% ipython --no-banner

In [1]: import numpy as np

In [2]: np.set_printoptions(precision=1, suppress=True, linewidth=120, legacy="1.25")

In [3]: A = np.loadtxt("a.csv", delimiter=",")

In [4]: print(A.round(1) + 0)
[[  5.7  20.4  20.3  -4.1   6.8  12.8  -6.4]
 [  4.3  15.2  16.   -2.2   5.1   9.9  -3.7]
 [  3.7  13.1  14.2  -1.5   4.5   8.6  -2.6]
 [  2.    7.2   9.1   0.3   2.8   5.1   0. ]
 [  1.3   4.9   6.9   0.8   2.2   3.6   0.7]
 [  1.    3.9   5.9   1.    2.    2.9   1. ]
 [  0.5   2.4   4.4   1.2   1.6   1.9   1.3]
 [  0.2   1.6   3.4   1.2   1.4   1.3   1.4]
 [ -0.2   0.5   1.9   1.    1.    0.5   1.2]
 [ -0.3   0.1   1.1   0.8   0.8   0.1   0.9]
 [ -0.3   0.    1.    0.7   0.8   0.1   0.8]
 [ -0.2  -0.1   0.2   0.2   0.3  -0.1   0.2]
 [  0.2   0.1  -0.1  -0.1  -0.2   0.1  -0.1]
 [  0.2   0.1  -0.2  -0.2  -0.3   0.1  -0.2]
 [  0.5   0.3  -0.3  -0.3  -0.7   0.3  -0.3]
 [  0.8   0.4  -0.5  -0.4  -1.1   0.5  -0.3]
 [  0.9   0.4  -0.5  -0.5  -1.3   0.6  -0.3]
 [  1.7   0.6  -0.7  -0.5  -2.4   1.1  -0.2]
 [  2.8   0.7  -1.1  -0.2  -4.2   1.8   0.6]
 [  3.3   0.6  -1.2  -0.1  -4.9   2.1   1. ]
 [  3.4   0.6  -1.3   0.   -5.1   2.1   1.1]
 [  4.3   0.3  -1.7   0.5  -6.8   2.7   2.1]
 [  4.8   0.1  -1.9   0.8  -7.6   2.9   2.7]
 [  7.4  -1.6  -3.4   3.2 -12.7   4.1   6.8]
 [  7.7  -1.9  -3.6   3.5 -13.4   4.2   7.4]
 [  8.1  -2.3  -3.9   4.  -14.3   4.3   8.2]
 [ 10.   -4.5  -5.5   6.4 -18.7   5.   12.3]
 [ 11.2  -6.   -6.6   8.1 -21.5   5.3  15. ]
 [ 14.5 -11.3 -10.2  13.3 -29.9   5.9  23.7]
 [ 15.9 -13.8 -11.9  15.9 -33.8   6.   27.8]]

In [5]: r0, v = A[13], A[10]

In [6]: print(round(float(r0 @ v), 1))
-0.8

In [7]: print(round(float(r0 @ r0), 1))
0.3

In [8]: pr = (r0 @ v) / (r0 @ r0) * r0

In [9]: print(np.linalg.matrix_rank(np.outer(r0, v)))
1

In [10]: print(v - pr)
[ 0.3  0.3  0.5  0.2 -0.1  0.4  0.3]
